% python3 -q
>>> import numpy as np
>>> np.set_printoptions(precision=2, suppress=True, linewidth=140, legacy="1.25")
>>> K = np.loadtxt("out6.csv", delimiter=",")
>>> K
array([[-1., -1.,  3., -2.,  0., -2., -3.,  1., -2.,  0., -2., -2.],
       [ 2.,  2., -2.,  0.,  0., -1., -3.,  3., -2., -1.,  1.,  1.],
       [-3.,  3., -1., -1., -3., -3., -3., -2.,  2.,  3.,  2., -3.],
       [ 3., -3., -2.,  2.,  1.,  2.,  1.,  3.,  3.,  1., -1., -2.],
       [ 3.,  0.,  0., -3.,  1., -2., -1., -2., -3., -2., -3., -3.],
       [ 2.,  2., -2.,  0.,  0., -1., -3.,  3., -2., -1.,  1.,  1.]])
>>> np.round(K @ np.linalg.pinv(K) @ K, 2) + 0
array([[-1., -1.,  3., -2.,  0., -2., -3.,  1., -2.,  0., -2., -2.],
       [ 2.,  2., -2.,  0.,  0., -1., -3.,  3., -2., -1.,  1.,  1.],
       [-3.,  3., -1., -1., -3., -3., -3., -2.,  2.,  3.,  2., -3.],
       [ 3., -3., -2.,  2.,  1.,  2.,  1.,  3.,  3.,  1., -1., -2.],
       [ 3.,  0.,  0., -3.,  1., -2., -1., -2., -3., -2., -3., -3.],
       [ 2.,  2., -2.,  0.,  0., -1., -3.,  3., -2., -1.,  1.,  1.]])
>>> np.abs(np.diag(np.linalg.qr(K)[1])) > 1e-9
array([ True,  True,  True,  True,  True, False])
>>> np.linalg.lstsq(K[:-1].T, K[-1])[2]
5
>>> np.allclose(K[:-1].T @ np.linalg.lstsq(K[:-1].T, K[-1])[0], K[-1])
True
>>> np.unique(K.round(6), axis=0).shape
(5, 12)
>>> left, sig, Vh = np.linalg.svd(K)
>>> V = Vh[:(sig > 1e-8).sum()]
>>> rng = np.random.default_rng(1260)
>>> x0 = K[1] + 5 * K[4] + rng.integers(2) * np.eye(12)[2]
>>> x0
array([ 17.,   2.,  -1., -15.,   5., -11.,  -8.,  -7., -17., -11., -14., -14.])
>>> round(np.linalg.norm(x0 - V.T @ V @ x0), 2)
0.67
>>> np.diag(V.T @ V)
array([0.57, 0.43, 0.55, 0.21, 0.13, 0.23, 0.52, 0.73, 0.47, 0.26, 0.3 , 0.61])
>>> np.linalg.matrix_rank(np.vstack([K, x0]))
6
>>> np.allclose(V.T @ V @ x0, x0)
False
>>> left, sig, Vh = np.linalg.svd(K)
>>> np.argmax(sig[:-1] / (sig[1:] + 1e-6)) + 1
5
>>> A2 = left[:, :5] @ np.diag(sig[:5]) @ Vh[:5]
>>> np.round(np.abs(K - A2).max(), 2)
0.0
>>> np.round(np.linalg.norm(K - A2) / np.linalg.norm(K), 2)
0.0
>>> np.linalg.matrix_rank(A2)
5
>>> np.linalg.matrix_rank(K, rtol=0.05)
5
>>> np.round(np.linalg.norm(K - A2, 2), 2), round(sig[5], 2)
(0.0, 0.0)
>>> X = np.load("data.npy")
>>> X
array([[ 1.  ,  0.  ,  0.  ,  0.  ,  0.  ,  0.  ,  0.  ,  0.  ],
       [ 0.  ,  1.  ,  0.  ,  0.  ,  0.  ,  0.  ,  0.  ,  0.  ],
       [ 0.  ,  0.  ,  1.  ,  0.  ,  0.  ,  0.  ,  0.  ,  0.  ],
       [ 0.  ,  0.  ,  0.  ,  1.  ,  0.  ,  0.  ,  0.  ,  0.  ],
       [ 0.  ,  0.  ,  0.  ,  0.  ,  1.  ,  0.  ,  0.  ,  0.  ],
       [ 0.  ,  0.  ,  0.  ,  0.  ,  0.  ,  0.81,  0.  , -0.59],
       [ 0.  ,  0.  ,  0.  ,  0.  ,  0.  ,  0.  ,  1.  ,  0.  ],
       [ 0.  ,  0.  ,  0.  ,  0.  ,  0.  ,  0.59,  0.  ,  0.81]])
>>> f = np.array([2, 1, 3, 0, 0, 1, 0, 2])
>>> A2 = X + np.outer(f, np.eye(8)[1])
>>> A2
array([[ 1.  ,  2.  ,  0.  ,  0.  ,  0.  ,  0.  ,  0.  ,  0.  ],
       [ 0.  ,  2.  ,  0.  ,  0.  ,  0.  ,  0.  ,  0.  ,  0.  ],
       [ 0.  ,  3.  ,  1.  ,  0.  ,  0.  ,  0.  ,  0.  ,  0.  ],
       [ 0.  ,  0.  ,  0.  ,  1.  ,  0.  ,  0.  ,  0.  ,  0.  ],
       [ 0.  ,  0.  ,  0.  ,  0.  ,  1.  ,  0.  ,  0.  ,  0.  ],
       [ 0.  ,  1.  ,  0.  ,  0.  ,  0.  ,  0.81,  0.  , -0.59],
       [ 0.  ,  0.  ,  0.  ,  0.  ,  0.  ,  0.  ,  1.  ,  0.  ],
       [ 0.  ,  2.  ,  0.  ,  0.  ,  0.  ,  0.59,  0.  ,  0.81]])
>>> np.linalg.matrix_rank(A2 - X)
1
>>> np.linalg.norm(X, axis=0)
array([1., 1., 1., 1., 1., 1., 1., 1.])
>>> A2 = np.array([[2, 0], [2, 2], [3, 1], [1, 3], [3, 3], [0, 2], [2, 0], [3, 3]])
>>> np.einsum("ij,ij->i", X, X)
array([1., 1., 1., 1., 1., 1., 1., 1.])
>>> np.linalg.matrix_rank(X @ A2)
2
>>> np.einsum("ij->j", X)
array([1.  , 1.  , 1.  , 1.  , 1.  , 1.4 , 1.  , 0.22])
>>> A2.T @ X.T
array([[ 2.  ,  2.  ,  3.  ,  1.  ,  3.  , -1.76,  2.  ,  2.43],
       [ 0.  ,  2.  ,  1.  ,  3.  ,  3.  , -0.15,  0.  ,  3.6 ]])
>>> X @ A2
array([[ 2.  ,  0.  ],
       [ 2.  ,  2.  ],
       [ 3.  ,  1.  ],
       [ 1.  ,  3.  ],
       [ 3.  ,  3.  ],
       [-1.76, -0.15],
       [ 2.  ,  0.  ],
       [ 2.43,  3.6 ]])
